In [1]: import numpy as np

In [2]: from numpy import linalg as LA

In [3]: np.set_printoptions(suppress=True, linewidth=160)

In [4]: def rd(a):
   ...:     return np.round(a, 2) + 0
   ...: 

In [5]: mat = np.loadtxt("layer10.csv", delimiter=",")

In [6]: mat
Out[6]: 
array([[-2.,  0.,  0.,  0., -3.,  0.,  0.,  0.,  0., -3.],
       [ 0., -2., -3., -3.,  0.,  0., -3., -3., -3.,  0.],
       [ 0., -3., -2., -3.,  0.,  0., -3., -3., -3.,  0.],
       [ 0., -3., -3., -2.,  0.,  0., -3., -3., -3.,  0.],
       [-3.,  0.,  0.,  0., -2.,  0.,  0.,  0.,  0., -3.],
       [ 0.,  0.,  0.,  0.,  0., -2.,  0.,  0.,  0.,  0.],
       [ 0., -3., -3., -3.,  0.,  0., -2., -3., -3.,  0.],
       [ 0., -3., -3., -3.,  0.,  0., -3., -2., -3.,  0.],
       [ 0., -3., -3., -3.,  0.,  0., -3., -3., -2.,  0.],
       [-3.,  0.,  0.,  0., -3.,  0.,  0.,  0.,  0., -2.]])

In [7]: B = mat / np.sqrt((mat ** 2).mean(axis=1, keepdims=True))

In [8]: LA.matrix_rank(mat - mat.mean(axis=1, keepdims=True))
Out[8]: np.int64(9)

In [9]: rd(LA.norm(B, axis=1))
Out[9]: array([3.16, 3.16, 3.16, 3.16, 3.16, 3.16, 3.16, 3.16, 3.16, 3.16])

In [10]: mat.reshape(-1, 2)
Out[10]: 
array([[-2.,  0.],
       [ 0.,  0.],
       [-3.,  0.],
       [ 0.,  0.],
       [ 0., -3.],
       [ 0., -2.],
       [-3., -3.],
       [ 0.,  0.],
       [-3., -3.],
       [-3.,  0.],
       [ 0., -3.],
       [-2., -3.],
       [ 0.,  0.],
       [-3., -3.],
       [-3.,  0.],
       [ 0., -3.],
       [-3., -2.],
       [ 0.,  0.],
       [-3., -3.],
       [-3.,  0.],
       [-3.,  0.],
       [ 0.,  0.],
       [-2.,  0.],
       [ 0.,  0.],
       [ 0., -3.],
       [ 0.,  0.],
       [ 0.,  0.],
       [ 0., -2.],
       [ 0.,  0.],
       [ 0.,  0.],
       [ 0., -3.],
       [-3., -3.],
       [ 0.,  0.],
       [-2., -3.],
       [-3.,  0.],
       [ 0., -3.],
       [-3., -3.],
       [ 0.,  0.],
       [-3., -2.],
       [-3.,  0.],
       [ 0., -3.],
       [-3., -3.],
       [ 0.,  0.],
       [-3., -3.],
       [-2.,  0.],
       [-3.,  0.],
       [ 0.,  0.],
       [-3.,  0.],
       [ 0.,  0.],
       [ 0., -2.]])

In [11]: mat.ravel(order="F")
Out[11]: 
array([-2.,  0.,  0.,  0., -3.,  0.,  0.,  0.,  0., -3.,  0., -2., -3., -3.,  0.,  0., -3., -3., -3.,  0.,  0., -3., -2., -3.,  0.,  0., -3., -3., -3.,  0.,
        0., -3., -3., -2.,  0.,  0., -3., -3., -3.,  0., -3.,  0.,  0.,  0., -2.,  0.,  0.,  0.,  0., -3.,  0.,  0.,  0.,  0.,  0., -2.,  0.,  0.,  0.,  0.,
        0., -3., -3., -3.,  0.,  0., -2., -3., -3.,  0.,  0., -3., -3., -3.,  0.,  0., -3., -2., -3.,  0.,  0., -3., -3., -3.,  0.,  0., -3., -3., -2.,  0.,
       -3.,  0.,  0.,  0., -3.,  0.,  0.,  0.,  0., -2.])

In [12]: mat.reshape(2, -1)
Out[12]: 
array([[-2.,  0.,  0.,  0., -3.,  0.,  0.,  0.,  0., -3.,  0., -2., -3., -3.,  0.,  0., -3., -3., -3.,  0.,  0., -3., -2., -3.,  0.,  0., -3., -3., -3.,  0.,
         0., -3., -3., -2.,  0.,  0., -3., -3., -3.,  0., -3.,  0.,  0.,  0., -2.,  0.,  0.,  0.,  0., -3.],
       [ 0.,  0.,  0.,  0.,  0., -2.,  0.,  0.,  0.,  0.,  0., -3., -3., -3.,  0.,  0., -2., -3., -3.,  0.,  0., -3., -3., -3.,  0.,  0., -3., -2., -3.,  0.,
         0., -3., -3., -3.,  0.,  0., -3., -3., -2.,  0., -3.,  0.,  0.,  0., -3.,  0.,  0.,  0.,  0., -2.]])

In [13]: T = mat.reshape(10, 2, -1)

In [14]: np.swapaxes(T, 1, 2)[3]
Out[14]: 
array([[ 0.,  0.],
       [-3., -3.],
       [-3., -3.],
       [-2., -3.],
       [ 0.,  0.]])

In [15]: T.shape
Out[15]: (10, 2, 5)

In [16]: np.einsum("ihd,jhd->hij", T, T).shape
Out[16]: (2, 10, 10)

In [17]: np.einsum("ihd,ihd->ih", T, T)
Out[17]: 
array([[13.,  9.],
       [22., 27.],
       [22., 27.],
       [22., 27.],
       [13.,  9.],
       [ 0.,  4.],
       [27., 22.],
       [27., 22.],
       [27., 22.],
       [18.,  4.]])
